$ python -q
>>> import numpy as np
>>> import numpy.linalg as la
>>> np.set_printoptions(suppress=True, linewidth=140)
>>> def rd(a):
...     return np.round(a, 3) + 0
... 
>>> m1 = np.loadtxt("run9.csv", delimiter=",")
>>> print(m1)
[[ 0.226  0.508 -0.354  0.03 ]
 [-0.336 -0.508 -0.07  -0.336]
 [-0.188 -0.38   0.168 -0.09 ]
 [-0.735 -0.159 -0.996 -0.982]
 [ 0.04   0.565 -0.845 -0.508]
 [-0.43  -0.565 -0.291 -0.508]
 [ 0.617 -0.446  0.999  0.984]
 [ 0.07   0.38  -0.544 -0.226]
 [-0.178  0.    -0.578 -0.446]
 [ 0.414  0.31   0.726  0.686]
 [ 0.245 -0.778  0.996  0.941]
 [ 0.207  0.235  0.245  0.3  ]
 [ 0.422  0.834 -0.74  -0.05 ]
 [ 0.414  0.664 -0.119  0.327]
 [ 0.05  -0.38   0.782  0.501]
 [ 0.883  0.951  0.804  0.946]
 [ 0.345  0.     0.867  0.744]
 [-0.848 -0.778 -0.981 -0.978]
 [-0.97  -0.994 -0.898 -0.989]
 [-0.711 -0.508 -0.967 -0.946]
 [ 0.354 -0.08   0.91   0.789]
 [-0.604 -0.565 -0.827 -0.834]
 [ 0.168 -0.706  0.987  0.879]
 [ 0.721 -0.08   0.998  0.987]
 [ 0.197 -0.565  0.972  0.834]
 [-0.508  0.565 -0.998 -0.974]
 [-0.876 -0.969 -0.446 -0.898]
 [-0.934 -0.981 -0.824 -0.97 ]
 [-0.635 -0.235 -0.977 -0.941]
 [ 0.501 -0.778  1.     0.988]]
>>> Xc = (m1 - m1.mean(axis=0)) / m1.std(axis=0)
>>> print(np.argwhere(np.abs(Xc) > 2))
[[15  1]]
>>> coef = la.lstsq(np.delete(Xc, 3, axis=1), Xc[:, 3])[0]
>>> print(rd(coef))
[ 0.567 -0.097  0.514]
>>> x = np.array([2, 2, 1, 1])
>>> rhs = m1 @ x
>>> print(rd(la.pinv(m1) @ m1))
[[1. 0. 0. 0.]
 [0. 1. 0. 0.]
 [0. 0. 1. 0.]
 [0. 0. 0. 1.]]
>>> print(rd(la.lstsq(m1, rhs)[0]))
[2. 2. 1. 1.]
>>> rng = np.random.default_rng(323)
>>> rhs = rhs + 0.05 * rng.normal(size=30)
>>> print(rd(rhs))
[ 1.177 -2.014 -0.946 -3.723 -0.095 -2.817  2.423  0.151 -1.356  2.789  0.955  1.41   1.765  2.417  0.695  5.439  2.188 -5.194 -5.833
 -4.27   2.153 -4.09   0.697  3.351  1.134 -1.871 -5.018 -5.585 -3.728  1.527]
>>> coef, *_ = la.lstsq(m1, rhs)
>>> print(rd(m1.T @ (rhs - m1 @ coef)))
[0. 0. 0. 0.]
>>> print(rd(coef))
[2.273 1.878 0.971 0.877]
>>> print(rd(la.norm(rhs - m1 @ coef)))
0.32
